$ ipython --no-banner

In [1]: import numpy as np

In [2]: np.set_printoptions(precision=2, suppress=True, linewidth=120)

In [3]: def tidy(a):
   ...:     return np.round(a, 2) + 0
   ...: 

In [4]: A = np.load("m.npy")

In [5]: print(A)
[[ 2 -1  4]
 [ 2 -1  4]
 [ 0 -3  2]
 [ 2 -1  4]]

In [6]: Uu, sig, VT = np.linalg.svd(A)

In [7]: evecs = VT[:(sig > 1e-8).sum()]

In [8]: rng = np.random.default_rng(43170)

In [9]: vec = A[3] + -3 * A[1] + rng.integers(2) * np.eye(3)[0]

In [10]: print(vec)
[-3.  2. -8.]

In [11]: print(tidy(np.diag(evecs.T @ evecs)))
[0.34 0.89 0.76]

In [12]: def softmax(z):
    ...:     e = np.exp(z - z.max(axis=-1, keepdims=True))
    ...:     return e / e.sum(axis=-1, keepdims=True)
    ...: 

In [13]: print(tidy(softmax(A[1])))
[0.12 0.01 0.88]

In [14]: print(softmax(A).sum(axis=1))
[1. 1. 1. 1.]

In [15]: scores = A @ A.T / np.sqrt(3)

In [16]: print(tidy(softmax(scores + np.triu(np.full(scores.shape, -np.inf), 1))))
[[1.   0.   0.   0.  ]
 [0.5  0.5  0.   0.  ]
 [0.19 0.19 0.61 0.  ]
 [0.33 0.33 0.   0.33]]

In [17]: print(tidy(softmax(scores)[1] @ A))
[ 2. -1.  4.]

In [18]: print(tidy(softmax(scores)))
[[0.33 0.33 0.   0.33]
 [0.33 0.33 0.   0.33]
 [0.16 0.16 0.51 0.16]
 [0.33 0.33 0.   0.33]]

In [19]: Uu, sig, VT = np.linalg.svd(A)

In [20]: print(tidy(sig))
[8.33 2.56 0.  ]

In [21]: out = Uu[:, :2] @ np.diag(sig[:2]) @ VT[:2]

In [22]: print(tidy(np.linalg.norm(A - out, 2)), tidy(sig[2]))
0.0 0.0

In [23]: print(np.linalg.matrix_rank(out))
2

In [24]: print(tidy(np.abs(A - out).max()))
0.0

In [25]: print(A - A[0])
[[ 0  0  0]
 [ 0  0  0]
 [-2 -2 -2]
 [ 0  0  0]]

In [26]: print(np.linalg.matrix_rank(A))
2

In [27]: print(np.diff(A, axis=0))
[[ 0  0  0]
 [-2 -2 -2]
 [ 2  2  2]]

In [28]: print(A.sum(axis=0))
[ 6 -6 14]
